>>> import numpy as np
>>> from numpy import linalg as LA
>>> np.set_printoptions(precision=2, suppress=True, linewidth=140)
>>> K = np.load("mat.npy")
>>> K
array([[-5, -4, -5, -4],
       [ 2, -1,  2, -1],
       [-5, -4, -5, -4],
       [ 2, -1,  2, -1]])
>>> # column 2 repeats column 0
>>> LA.matrix_power(K, 3)
array([[-148, -368, -148, -368],
       [ 184,  220,  184,  220],
       [-148, -368, -148, -368],
       [ 184,  220,  184,  220]])
>>> print(np.round(np.sort(np.abs(LA.eigvals(K))), 2) + 0)
[0.   0.   7.21 7.21]
>>> K @ K
array([[ 34,  48,  34,  48],
       [-24, -14, -24, -14],
       [ 34,  48,  34,  48],
       [-24, -14, -24, -14]])
>>> A = np.loadtxt("case12.csv", delimiter=",")
>>> A
array([[-0.43,  0.2 , -0.39, -0.57, -0.06,  0.54],
       [ 0.07, -0.32,  0.61, -0.19, -0.59,  0.36],
       [ 0.65, -0.35, -0.28,  0.06,  0.28,  0.54],
       [ 0.07, -0.27,  0.31, -0.69,  0.51, -0.29],
       [ 0.5 ,  0.8 ,  0.24, -0.2 , -0.02,  0.07],
       [-0.36,  0.13,  0.49,  0.34,  0.55,  0.45]])
>>> # columns are unit length and at right angles
>>> u = np.array([1, 1, 2, 2, 1, 1])
>>> B = A + np.outer(u, np.eye(6)[5])
>>> B
array([[-0.43,  0.2 , -0.39, -0.57, -0.06,  1.54],
       [ 0.07, -0.32,  0.61, -0.19, -0.59,  1.36],
       [ 0.65, -0.35, -0.28,  0.06,  0.28,  2.54],
       [ 0.07, -0.27,  0.31, -0.69,  0.51,  1.71],
       [ 0.5 ,  0.8 ,  0.24, -0.2 , -0.02,  1.07],
       [-0.36,  0.13,  0.49,  0.34,  0.55,  1.45]])
>>> LA.matrix_rank(LA.inv(B) - LA.inv(A), tol=1e-8)
np.int64(1)
>>> LA.matrix_rank(B - A)
np.int64(1)
>>> x0 = np.array([-2, -2, 0, 3, -2, -2])
>>> a = np.maximum(A @ x0, 0)
>>> np.maximum(A @ (3 * x0), 0)
array([0.  , 1.22, 0.  , 0.  , 0.  , 0.  ])
>>> np.flatnonzero(a > 1e-9)
array([1])
>>> A.T @ a
array([ 0.03, -0.13,  0.25, -0.08, -0.24,  0.15])
>>> x0 = np.array([-2, -1, -2, 2, -1, -2])
>>> A.T @ (A @ x0)
array([-2., -1., -2.,  2., -1., -2.])
>>> print(6 - LA.matrix_rank(A - np.eye(6), tol=1e-8))
1
>>> LA.inv(A)
array([[-0.43,  0.07,  0.65,  0.07,  0.5 , -0.36],
       [ 0.2 , -0.32, -0.35, -0.27,  0.8 ,  0.13],
       [-0.39,  0.61, -0.28,  0.31,  0.24,  0.49],
       [-0.57, -0.19,  0.06, -0.69, -0.2 ,  0.34],
       [-0.06, -0.59,  0.28,  0.51, -0.02,  0.55],
       [ 0.54,  0.36,  0.54, -0.29,  0.07,  0.45]])
>>> round(float(LA.det(A)), 2)
-1.0
>>> np.sort(np.abs(np.degrees(np.angle(LA.eigvals(A)))))
array([  0.  ,  95.99,  95.99, 123.  , 123.  , 180.  ])
>>> [p for p in range(1, 25) if np.allclose(LA.matrix_power(A, p), np.eye(6))]
[]
>>> F = np.loadtxt("a.csv", delimiter=",")
>>> F
array([[-1.,  5., 10.],
       [ 0.,  0.,  0.],
       [ 0.,  0.,  0.],
       [ 0.,  0.,  0.],
       [-5.,  1.,  7.],
       [ 0.,  0.,  0.],
       [ 0.,  0.,  0.],
       [ 0.,  0.,  0.],
       [ 0.,  0.,  0.],
       [ 6.,  0., -1.],
       [ 0.,  0.,  0.],
       [ 0.,  0.,  0.],
       [ 0.,  0.,  0.],
       [ 0.,  0.,  0.],
       [ 0.,  0.,  0.],
       [ 0.,  0.,  0.],
       [ 0.,  0.,  0.],
       [ 0.,  0.,  0.]])
>>> Xc = F - F.mean(axis=0)
>>> left, sig, Vt = LA.svd(Xc, full_matrices=False)
>>> sig
array([13.36,  6.44,  1.34])
>>> (np.sign(left[:, 0]) == np.sign(left[0, 0])).astype(int)
array([1, 0, 0, 0, 1, 0, 0, 0, 0, 0, 0, 0, 0, 0, 0, 0, 0, 0])
>>> Vt[0] * np.sign(Vt[0, np.abs(Vt[0]).argmax()])
array([-0.4 ,  0.31,  0.86])
>>> LA.matrix_rank(Xc)
np.int64(3)
>>> print(np.abs(Vt[0]).argmax())
2
>>> sig ** 2 / (sig ** 2).sum()
array([0.81, 0.19, 0.01])
>>> np.abs(left[:, 0]).argmax()
np.int64(0)
>>> np.round(Xc.mean(axis=0), 2) + 0
array([0., 0., 0.])
>>> print(np.abs(Vt[-1]))
[0.21 0.88 0.42]
>>> print(np.searchsorted(np.cumsum(sig ** 2) / (sig ** 2).sum(), 0.9) + 1)
2
>>> np.round((sig ** 2).sum() ** 2 / (sig ** 4).sum(), 2)
np.float64(1.46)
>>> np.allclose(A, A.T)
False
>>> np.allclose(A @ A.T, A.T @ A)
True
>>> (A + A.T) / 2
array([[-0.43,  0.14,  0.13, -0.25,  0.22,  0.09],
       [ 0.14, -0.32,  0.13, -0.23,  0.1 ,  0.25],
       [ 0.13,  0.13, -0.28,  0.18,  0.26,  0.51],
       [-0.25, -0.23,  0.18, -0.69,  0.16,  0.03],
       [ 0.22,  0.1 ,  0.26,  0.16, -0.02,  0.31],
       [ 0.09,  0.25,  0.51,  0.03,  0.31,  0.45]])
>>> left, sig, Vt = LA.svd(K)
>>> print(np.argmax(sig[:-1] / (sig[1:] + 1e-6)) + 1)
2
>>> sig.round(2) + 0
array([12.96,  4.01,  0.  ,  0.  ])
>>> B = left[:, :2] @ np.diag(sig[:2]) @ Vt[:2]
>>> print(round(float(LA.norm(K - B) / LA.norm(K)), 2))
0.0
>>> LA.matrix_rank(K, rtol=0.05)
np.int64(2)
>>> B
array([[-5., -4., -5., -4.],
       [ 2., -1.,  2., -1.],
       [-5., -4., -5., -4.],
       [ 2., -1.,  2., -1.]])
>>> W1 = np.array([[3, 3, 5, 4], [0, 5, 2, 1], [2, 3, 0, 4]])
>>> coef = np.array([0, 3, 2, 0])
>>> hid = np.maximum(F @ W1 + coef, 0)
>>> (hid > 0).astype(int)
array([[1, 1, 1, 1],
       [0, 1, 1, 0],
       [0, 1, 1, 0],
       [0, 1, 1, 0],
       [0, 1, 0, 1],
       [0, 1, 1, 0],
       [0, 1, 1, 0],
       [0, 1, 1, 0],
       [0, 1, 1, 0],
       [1, 1, 1, 1],
       [0, 1, 1, 0],
       [0, 1, 1, 0],
       [0, 1, 1, 0],
       [0, 1, 1, 0],
       [0, 1, 1, 0],
       [0, 1, 1, 0],
       [0, 1, 1, 0],
       [0, 1, 1, 0]])
>>> hid
array([[17., 55.,  7., 41.],
       [ 0.,  3.,  2.,  0.],
       [ 0.,  3.,  2.,  0.],
       [ 0.,  3.,  2.,  0.],
       [ 0., 14.,  0.,  9.],
       [ 0.,  3.,  2.,  0.],
       [ 0.,  3.,  2.,  0.],
       [ 0.,  3.,  2.,  0.],
       [ 0.,  3.,  2.,  0.],
       [16., 18., 32., 20.],
       [ 0.,  3.,  2.,  0.],
       [ 0.,  3.,  2.,  0.],
       [ 0.,  3.,  2.,  0.],
       [ 0.,  3.,  2.,  0.],
       [ 0.,  3.,  2.,  0.],
       [ 0.,  3.,  2.,  0.],
       [ 0.,  3.,  2.,  0.],
       [ 0.,  3.,  2.,  0.]])
>>> print((hid > 0).mean(axis=0))
[0.11 1.   0.94 0.17]
>>> W2 = np.array([[-3, -3], [1, -2], [3, -2], [2, -2]])
>>> (hid @ W2).round(6).argmax(axis=1)
array([0, 0, 0, 0, 0, 0, 0, 0, 0, 0, 0, 0, 0, 0, 0, 0, 0, 0])
>>> print(W1 @ W2)
[[ 17 -33]
 [ 13 -16]
 [  5 -20]]
>>> data = np.array([[1.05, 1.55, 0.36, 0.65, -0.75],
...     [-1.01, -0.81, 0.75, -1.45, 0.82],
...     [-0.16, 0.65, -1.19, 0.55, 0.06]])
>>> B = np.array([[-2, -1], [0, 2]])
>>> W2 = np.kron(B, data)
>>> LA.matrix_rank(W2)
np.int64(6)
>>> u = np.array([-2, -2, -1])
>>> M = np.array([np.roll(u, i) for i in range(3)])
>>> M
array([[-2, -2, -1],
       [-1, -2, -2],
       [-2, -1, -2]])
>>> x0 = np.array([0, -2, -2, 2, -2, 0])
>>> A * x0
array([[-0.  , -0.4 ,  0.79, -1.14,  0.12,  0.  ],
       [ 0.  ,  0.64, -1.22, -0.37,  1.19,  0.  ],
       [ 0.  ,  0.7 ,  0.57,  0.12, -0.57,  0.  ],
       [ 0.  ,  0.54, -0.62, -1.38, -1.03, -0.  ],
       [ 0.  , -1.6 , -0.49, -0.39,  0.03,  0.  ],
       [-0.  , -0.27, -0.97,  0.69, -1.09,  0.  ]])
>>> print(np.sign((A @ x0).round(6)))
[-1.  1.  1. -1. -1. -1.]
>>> (A @ x0).argmax()
np.int64(2)
>>> LA.norm(A @ x0) <= LA.norm(A, 2) * LA.norm(x0) + 1e-9
np.True_
>>> rng = np.random.default_rng(83)
>>> idx = rng.permutation(3)
>>> print(idx)
[0 1 2]
>>> B = M[idx][:, idx]
>>> np.sort(np.abs(LA.eigvals(B)))
array([1., 1., 5.])
>>> np.allclose(B, M)
True
>>> u, v = M[1], M[2]
>>> print(u @ u)
9
>>> pr = (u @ v) / (u @ u) * u
>>> round(float((v - pr) @ u), 2)
0.0
>>> print(v - pr)
[-1.11  0.78 -0.22]
>>> np.outer(u, v)
array([[2, 1, 2],
       [4, 2, 4],
       [4, 2, 4]])
>>> round(float(LA.norm(u + v) ** 2 + LA.norm(u - v) ** 2), 2)
36.0
>>> W1 = np.array([[1, 0, -2, -1, 0, 2], [2, 2, -2, 0, 2, -2], [2, 1, -1, -2, 1, 2]])
>>> coef = np.array([8, 9, 8, 4, 6, 0])
>>> hid = np.maximum(M @ W1 + coef, 0)
>>> hid
array([[ 0,  4, 17,  8,  1,  0],
       [ 0,  3, 16,  9,  0,  0],
       [ 0,  5, 16, 10,  2,  0]])
>>> (hid > 0).mean(axis=0)
array([0.  , 1.  , 1.  , 1.  , 0.67, 0.  ])
>>> (hid > 0).astype(int)
array([[0, 1, 1, 1, 1, 0],
       [0, 1, 1, 1, 0, 0],
       [0, 1, 1, 1, 1, 0]])
>>> W2 = np.array([[0, 0], [3, 0], [0, 2], [1, 1], [2, 0], [1, 2]])
>>> W1 @ W2
array([[ 1, -1],
       [ 8, -8],
       [ 5,  0]])
>>> E = np.load("out11.npy")
>>> E
array([[-15.,   7.,   7.,  -4.],
       [-30.,  15.,  12.,  -6.],
       [  6.,  -3.,   0.,   0.],
       [ 27., -11., -11.,   8.]])
>>> # rows and columns are dependent
>>> idx = rng.permutation(4)
>>> print(idx)
[2 0 1 3]
>>> B = E[idx][:, idx]
>>> B
array([[  0.,   6.,  -3.,   0.],
       [  7., -15.,   7.,  -4.],
       [ 12., -30.,  15.,  -6.],
       [-11.,  27., -11.,   8.]])
>>> np.diag(B)
array([  0., -15.,  15.,   8.])
>>> np.round(np.sort(np.abs(LA.eigvals(B))), 2) + 0
array([0., 2., 3., 3.])
>>> print(np.round(LA.norm(B, 2) / LA.norm(B), 2))
1.0
>>> print([round(float(x), 2) for x in LA.svd(B, compute_uv=False)[:3]])
[52.05, 3.38, 1.89]
>>> LA.matrix_rank(B, rtol=0.1)
np.int64(1)
>>> B = E / np.sqrt((E ** 2).mean(axis=1, keepdims=True))
>>> print(LA.norm(B, axis=1))
[2. 2. 2. 2.]
>>> LA.matrix_rank(E - E.mean(axis=1, keepdims=True))
np.int64(2)
>>> print(E - E.mean(axis=1, keepdims=True))
[[-13.75   8.25   8.25  -2.75]
 [-27.75  17.25  14.25  -3.75]
 [  5.25  -3.75  -0.75  -0.75]
 [ 23.75 -14.25 -14.25   4.75]]
>>> print(LA.matrix_rank(B) == LA.matrix_rank(E))
True
>>> B[2]
array([ 1.79, -0.89,  0.  ,  0.  ])
>>> np.einsum("ii->", E)
np.float64(8.0)
>>> print(round(float(LA.det(E[::-1])), 2))
0.0
>>> np.round(LA.det(E.T), 2)
np.float64(-0.0)
>>> round(LA.eigvals(E).sum().real, 2)
np.float64(8.0)
>>> print(np.kron(np.eye(2, dtype=int), E))
[[-15.   7.   7.  -4.  -0.   0.   0.  -0.]
 [-30.  15.  12.  -6.  -0.   0.   0.  -0.]
 [  6.  -3.   0.   0.   0.  -0.   0.   0.]
 [ 27. -11. -11.   8.   0.  -0.  -0.   0.]
 [ -0.   0.   0.  -0. -15.   7.   7.  -4.]
 [ -0.   0.   0.  -0. -30.  15.  12.  -6.]
 [  0.  -0.   0.   0.   6.  -3.   0.   0.]
 [  0.  -0.  -0.   0.  27. -11. -11.   8.]]
>>> arr = np.loadtxt("block1.csv", delimiter=",")
>>> print(arr)
[[-5.  3.  3.  2.  1.  3. -1.  1. -2.]
 [ 0.  4.  5.  2. -2.  0.  1. -2.  0.]
 [ 0.  0.  1.  1.  2.  5. -4.  1. -5.]
 [ 0.  0.  0.  5.  1.  1. -2. -2.  2.]
 [ 0.  0.  0.  0.  4.  1.  5. -2.  3.]
 [ 0.  0.  0.  0.  0. -5.  1.  3.  2.]
 [ 0.  0.  0.  0.  0.  0.  5. -5. -4.]
 [ 0.  0.  0.  0.  0.  0.  0. -1. -2.]
 [ 0.  0.  0.  0.  0.  0.  0.  0.  2.]]
>>> LA.norm(arr, axis=0)
array([5.  , 5.  , 5.92, 5.83, 5.1 , 7.81, 8.54, 7.  , 8.37])
>>> arr[0] @ arr[5]
np.float64(-17.0)
>>> def softmax(z):
...     e = np.exp(z - z.max(axis=-1, keepdims=True))
...     return e / e.sum(axis=-1, keepdims=True)
... 
>>> np.round(softmax(arr[1]), 2) + 0
array([0.  , 0.25, 0.69, 0.03, 0.  , 0.  , 0.01, 0.  , 0.  ])
>>> print(np.round(softmax(arr[1] + 2), 2) + 0)
[0.   0.25 0.69 0.03 0.   0.   0.01 0.   0.  ]
>>> S = arr @ arr.T / np.sqrt(9)
>>> np.round(softmax(S), 2) + 0
array([[1.  , 0.  , 0.  , 0.  , 0.  , 0.  , 0.  , 0.  , 0.  ],
       [0.  , 1.  , 0.  , 0.  , 0.  , 0.  , 0.  , 0.  , 0.  ],
       [0.  , 0.  , 1.  , 0.  , 0.  , 0.  , 0.  , 0.  , 0.  ],
       [0.  , 0.  , 0.  , 1.  , 0.  , 0.  , 0.  , 0.  , 0.  ],
       [0.  , 0.  , 0.  , 0.  , 1.  , 0.  , 0.  , 0.  , 0.  ],
       [0.  , 0.  , 0.  , 0.  , 0.  , 1.  , 0.  , 0.  , 0.  ],
       [0.  , 0.  , 0.  , 0.  , 0.  , 0.  , 1.  , 0.  , 0.  ],
       [0.03, 0.02, 0.19, 0.  , 0.  , 0.  , 0.71, 0.05, 0.  ],
       [0.01, 0.05, 0.  , 0.19, 0.36, 0.19, 0.  , 0.01, 0.19]])
>>> softmax(S).round(6).argmax(axis=1)
array([0, 1, 2, 3, 4, 5, 6, 6, 4])
